$ python -q
>>> import numpy as np
>>> from numpy import linalg as LA
>>> np.set_printoptions(precision=2, suppress=True, linewidth=140, sign=" ")
>>> data = np.load("block16.npy")
>>> data
array([[ 0.3 ,  0.5 ,  0.2 ],
       [ 0.27,  0.45,  0.27],
       [ 0.43,  0.14,  0.43]])
>>> x = np.array([2, -2, 1])
>>> y = data @ x
>>> y
array([-0.2 , -0.09,  1.  ])
>>> LA.solve(data, y)
array([ 2., -2.,  1.])
>>> LA.solve(data, y + data[:, 2])
array([ 2., -2.,  2.])
>>> LA.solve(data, 2 * y)
array([ 4., -4.,  2.])
>>> x = np.array([3, 0, -1])
>>> LA.norm(data @ x) <= LA.norm(data, 2) * LA.norm(x) + 1e-9
np.True_
>>> (data @ x).argmax()
np.int64(2)
>>> data @ np.ones(3)
array([ 1.,  1.,  1.])
>>> data @ (2 * x)
array([ 1.4 ,  1.09,  1.71])
>>> np.einsum("ij,j->i", data, x)
array([ 0.7 ,  0.55,  0.86])
>>> np.sign((data @ x).round(6))
array([ 1.,  1.,  1.])
>>> x = np.array([3, 0, 0])
>>> y = data @ x
>>> coef, lr = np.zeros(3), 1 / LA.norm(data, 2) ** 2
>>> for i in range(60):
...     coef -= lr * data.T @ (data @ coef - y)
...     if i % 10 == 0: print(i, round(LA.norm(data @ coef - y), 2))
... 
0 0.36
10 0.14
20 0.1
30 0.09
40 0.09
50 0.09
>>> coef
array([ 1.61,  0.2 ,  1.3 ])
>>> Y = data / np.sqrt((data ** 2).mean(axis=1, keepdims=True))
>>> LA.matrix_rank(Y) == LA.matrix_rank(data)
np.True_
>>> LA.norm(Y, axis=1)
array([ 1.73,  1.73,  1.73])
>>> Y[1]
array([ 0.79,  1.32,  0.79])
>>> O, Rm = LA.qr(data)
>>> O @ Rm
array([[ 0.3 ,  0.5 ,  0.2 ],
       [ 0.27,  0.45,  0.27],
       [ 0.43,  0.14,  0.43]])
>>> np.trace(O @ O.T)
np.float64(3.0)
>>> O.round(2) + 0
array([[-0.51, -0.54, -0.67],
       [-0.46, -0.49,  0.74],
       [-0.73,  0.69,  0.  ]])
>>> round(abs(Rm[0, 0]), 2), np.round(LA.norm(data[:, 0]), 2)
(np.float64(0.59), np.float64(0.59))
>>> Y = np.array([[-3, 2, 3, -1, 1],
...     [-1, 1, 3, 0, 3],
...     [0, -2, -1, 3, 0],
...     [-1, 1, 0, 0, -1],
...     [3, -3, 2, 3, -2]])
>>> m1 = Y + Y.T
>>> m1
array([[-6,  1,  3, -2,  4],
       [ 1,  2,  1,  1,  0],
       [ 3,  1, -2,  3,  2],
       [-2,  1,  3,  0,  2],
       [ 4,  0,  2,  2, -4]])
>>> r0 = np.array([0, 1, 2, -1, 0])
>>> Y = m1 + np.outer(r0, np.eye(5)[1])
>>> LA.matrix_rank(Y - m1)
np.int64(1)
>>> LA.matrix_rank(LA.inv(Y) - LA.inv(m1), tol=1e-8)
np.int64(1)
>>> def softmax(z):
...     e = np.exp(z - z.max(axis=-1, keepdims=True))
...     return e / e.sum(axis=-1, keepdims=True)
... 
>>> np.round(softmax(m1[2] + -1), 2) + 0
array([ 0.4 ,  0.05,  0.  ,  0.4 ,  0.15])
>>> softmax(m1).sum(axis=1)
array([ 1.,  1.,  1.,  1.,  1.])
>>> np.round(softmax(m1[2]), 2) + 0
array([ 0.4 ,  0.05,  0.  ,  0.4 ,  0.15])
>>> np.round(softmax(10 * m1[2]), 2) + 0
array([ 0.5,  0. ,  0. ,  0.5,  0. ])
>>> S = m1 @ m1.T / np.sqrt(5)
>>> softmax(S).round(6).argmax(axis=1)
array([ 0,  4,  2,  0,  4])
>>> softmax(S)[2] @ m1
array([ 3.,  1., -2.,  3.,  2.])
>>> np.round(softmax(S + np.triu(np.full(S.shape, -np.inf), 1)), 2) + 0
array([[ 1.  ,  0.  ,  0.  ,  0.  ,  0.  ],
       [ 0.01,  0.99,  0.  ,  0.  ,  0.  ],
       [ 0.  ,  0.  ,  1.  ,  0.  ,  0.  ],
       [ 1.  ,  0.  ,  0.  ,  0.  ,  0.  ],
       [ 0.  ,  0.  ,  0.  ,  0.  ,  1.  ]])
>>> softmax(10 * data[1])
array([ 0.12,  0.75,  0.12])
>>> softmax(data[1])
array([ 0.31,  0.37,  0.31])
>>> S = data @ data.T / np.sqrt(3)
>>> softmax(S)
array([[ 0.34,  0.34,  0.32],
       [ 0.34,  0.34,  0.33],
       [ 0.33,  0.33,  0.35]])
>>> arr = np.load("case3.npy")
>>> arr
array([[ 0,  1,  0],
       [ 3,  3,  0],
       [ 0,  0, -1]])
>>> r0 = np.array([-2, -5, -4])
>>> Y = arr + np.outer(r0, np.eye(3)[2])
>>> Y
array([[ 0.,  1., -2.],
       [ 3.,  3., -5.],
       [ 0.,  0., -5.]])
>>> vals, evecs = LA.eig(Y)
>>> np.round(Y @ evecs[:, 0] - vals[0] * evecs[:, 0], 2) + 0
array([ 0.,  0.,  0.])
>>> np.sort(LA.eigvals(LA.inv(Y)))
array([-1.26, -0.2 ,  0.26])
>>> vals
array([-0.79,  3.79, -5.  ])
>>> th = np.radians(72)
>>> Rm = np.eye(3)
>>> Rm[1, 1] = Rm[0, 0] = np.cos(th)
>>> Rm[1, 0], Rm[0, 1] = -np.sin(th), np.sin(th)
>>> Rm
array([[ 0.31,  0.95,  0.  ],
       [-0.95,  0.31,  0.  ],
       [ 0.  ,  0.  ,  1.  ]])
>>> Y = arr @ Rm.T
>>> np.round(LA.det(Rm), 2), round(float(np.trace(Rm)), 2)
(np.float64(1.0), 1.62)
>>> M = np.minimum.outer(np.arange(1, 7), np.arange(1, 7)) * 5
>>> M
array([[  5,   5,   5,   5,   5,   5],
       [  5,  10,  10,  10,  10,  10],
       [  5,  10,  15,  15,  15,  15],
       [  5,  10,  15,  20,  20,  20],
       [  5,  10,  15,  20,  25,  25],
       [  5,  10,  15,  20,  25,  30]])
>>> vals, evecs = LA.eigh(M)
>>> LA.svd(M, compute_uv=False)
array([ 86.03,   9.94,   3.87,   2.23,   1.59,   1.33])
>>> evecs @ np.diag(vals) @ evecs.T
array([[  5.,   5.,   5.,   5.,   5.,   5.],
       [  5.,  10.,  10.,  10.,  10.,  10.],
       [  5.,  10.,  15.,  15.,  15.,  15.],
       [  5.,  10.,  15.,  20.,  20.,  20.],
       [  5.,  10.,  15.,  20.,  25.,  25.],
       [  5.,  10.,  15.,  20.,  25.,  30.]])
>>> LA.eigvalsh(M @ M)
array([    1.76,     2.54,     4.98,    15.  ,    98.82,  7401.9 ])
>>> np.round(evecs.T @ evecs, 2) + 0
array([[ 1.,  0.,  0.,  0.,  0.,  0.],
       [ 0.,  1.,  0.,  0.,  0.,  0.],
       [ 0.,  0.,  1.,  0.,  0.,  0.],
       [ 0.,  0.,  0.,  1.,  0.,  0.],
       [ 0.,  0.,  0.,  0.,  1.,  0.],
       [ 0.,  0.,  0.,  0.,  0.,  1.]])
>>> vals.sum(), np.trace(M)
(np.float64(105.0), np.int64(105))
>>> A = np.loadtxt("out3.csv", delimiter=",")
>>> A
array([[ 0., -1.,  2.,  0.,  0.,  0.,  0.],
       [ 2.,  1.,  0.,  0.,  0.,  0.,  0.],
       [ 2.,  1., -1.,  0.,  0.,  0.,  0.],
       [ 0.,  0.,  0.,  1.,  3.,  4.,  3.],
       [ 0.,  0.,  0.,  5.,  4.,  1.,  1.],
       [ 0.,  0.,  0.,  5.,  5.,  1.,  4.],
       [ 0.,  0.,  0.,  3.,  5.,  4.,  4.]])
>>> np.allclose(A, A.T)
False
>>> (A + A.T) / 2
array([[ 0. ,  0.5,  2. ,  0. ,  0. ,  0. ,  0. ],
       [ 0.5,  1. ,  0.5,  0. ,  0. ,  0. ,  0. ],
       [ 2. ,  0.5, -1. ,  0. ,  0. ,  0. ,  0. ],
       [ 0. ,  0. ,  0. ,  1. ,  4. ,  4.5,  3. ],
       [ 0. ,  0. ,  0. ,  4. ,  4. ,  3. ,  3. ],
       [ 0. ,  0. ,  0. ,  4.5,  3. ,  1. ,  4. ],
       [ 0. ,  0. ,  0. ,  3. ,  3. ,  4. ,  4. ]])
>>> np.allclose(A @ A.T, A.T @ A)
False
>>> LA.matrix_power(A, 4)
array([[    6.,     5.,   -10.,     0.,     0.,     0.,     0.],
       [    2.,    -5.,    12.,     0.,     0.,     0.,     0.],
       [   -4.,    -8.,    17.,     0.,     0.,     0.,     0.],
       [    0.,     0.,     0.,  6796.,  8026.,  4709.,  5364.],
       [    0.,     0.,     0.,  5821.,  6934.,  4165.,  4631.],
       [    0.,     0.,     0.,  8469., 10090.,  6065.,  6738.],
       [    0.,     0.,     0.,  9476., 11223.,  6637.,  7499.]])
